% ipython --no-banner

In [1]: import numpy as np

In [2]: import numpy.linalg as la

In [3]: np.set_printoptions(precision=2, suppress=True, linewidth=120, floatmode="fixed")

In [4]: A = np.load("mat.npy")

In [5]: A
Out[5]: 
array([[ 0,  0,  0,  0],
       [ 1,  1,  0,  0],
       [ 1, -2,  0,  0],
       [-1,  1,  0,  0]])

In [6]: np.allclose(A[:-1].T @ la.lstsq(A[:-1].T, A[-1])[0], A[-1])
Out[6]: True

In [7]: M = np.load("sample6.npy")

In [8]: M
Out[8]: 
array([[-5,  4,  1,  5],
       [ 3, -5, -1,  5]])

In [9]: out = M / np.sqrt((M ** 2).mean(axis=1, keepdims=True))

In [10]: la.matrix_rank(out) == la.matrix_rank(M)
Out[10]: np.True_

In [11]: la.matrix_rank(M - M.mean(axis=1, keepdims=True))
Out[11]: np.int64(2)

In [12]: la.norm(out, axis=1)
Out[12]: array([2.00, 2.00])

In [13]: r0 = np.array([6, 1])

In [14]: np.convolve(M[1], r0)
Out[14]: array([ 18, -27, -11,  29,   5])

In [15]: np.correlate(M[1], M[0], "full")
Out[15]: array([ 15, -22,   2, -11,  26,  25, -25])

In [16]: np.polyval(r0, M[1])
Out[16]: array([ 19, -29,  -5,  31])

In [17]: def softmax(z):
    ...:     e = np.exp(z - z.max(axis=-1, keepdims=True))
    ...:     return e / e.sum(axis=-1, keepdims=True)
    ...: 

In [18]: softmax(M).sum(axis=1)
Out[18]: array([1.00, 1.00])

In [19]: np.round(softmax(M[0] + -3), 2) + 0
Out[19]: array([0.00, 0.27, 0.01, 0.72])

In [20]: np.round(softmax(M[0]), 2) + 0
Out[20]: array([0.00, 0.27, 0.01, 0.72])

In [21]: att = M @ M.T / np.sqrt(4)

In [22]: np.round(softmax(att), 2) + 0
Out[22]: 
array([[1.00, 0.00],
       [0.00, 1.00]])

In [23]: softmax(att).round(6).argmax(axis=1)
Out[23]: array([0, 1])

In [24]: np.round(softmax(att + np.triu(np.full(att.shape, -np.inf), 1)), 2) + 0
Out[24]: 
array([[1.00, 0.00],
       [0.00, 1.00]])
